% python3 -q
>>> import numpy as np
>>> np.set_printoptions(precision=3, suppress=True, linewidth=100, legacy="1.25")
>>> def tidy(a):
...     return np.round(a, 3) + 0
... 
>>> F = np.loadtxt("block19.csv", delimiter=",")
>>> F
array([[ 0.9  , -0.7  , -0.5  , -0.5  , -1.1  , -1.5  ],
       [-1.061,  1.129,  0.07 , -0.448, -0.518, -1.362],
       [-1.1  , -1.6  , -1.2  ,  0.4  , -1.5  , -0.9  ],
       [ 0.6  ,  0.9  ,  0.8  , -0.3  , -0.9  , -1.   ],
       [-1.2  ,  1.3  ,  0.1  , -0.5  , -0.5  , -1.3  ],
       [ 1.9  ,  1.6  , -0.3  , -0.3  , -0.3  ,  0.1  ],
       [ 0.6  ,  0.6  ,  0.9  ,  0.3  ,  1.3  , -1.   ],
       [ 0.8  , -0.9  ,  2.   ,  0.2  , -1.9  , -1.4  ],
       [ 0.   ,  0.5  ,  1.1  ,  0.3  ,  0.   ,  1.6  ]])
>>> M2 = np.c_[F[:, :3] @ np.array([[1, 2, 1], [3, 1, 3], [1, 3, 3]]), np.array([-2, 2, -2, 0, 1, 0, 0, 0, 2])]
>>> tidy(M2)
array([[-1.7  , -0.4  , -2.7  , -2.   ],
       [ 2.396, -0.783,  2.536,  2.   ],
       [-7.1  , -7.4  , -9.5  , -2.   ],
       [ 4.1  ,  4.5  ,  5.7  ,  0.   ],
       [ 2.8  , -0.8  ,  3.   ,  1.   ],
       [ 6.4  ,  4.5  ,  5.8  ,  0.   ],
       [ 3.3  ,  4.5  ,  5.1  ,  0.   ],
       [ 0.1  ,  6.7  ,  4.1  ,  0.   ],
       [ 2.6  ,  3.8  ,  4.8  ,  2.   ]])
>>> tidy(np.linalg.lstsq(F, M2[:, 0])[0])
array([1., 3., 1., 0., 0., 0.])
>>> np.linalg.matrix_rank(M2)
4
>>> tidy(np.linalg.norm(M2 - F @ np.linalg.lstsq(F, M2)[0], axis=0))
array([0.   , 0.   , 0.   , 1.165])
>>> tidy(np.linalg.norm(np.linalg.qr(F)[0].T @ M2, axis=0) ** 2 / ((M2 ** 2).sum(axis=0) + 1e-12))
array([1.  , 1.  , 1.  , 0.92])
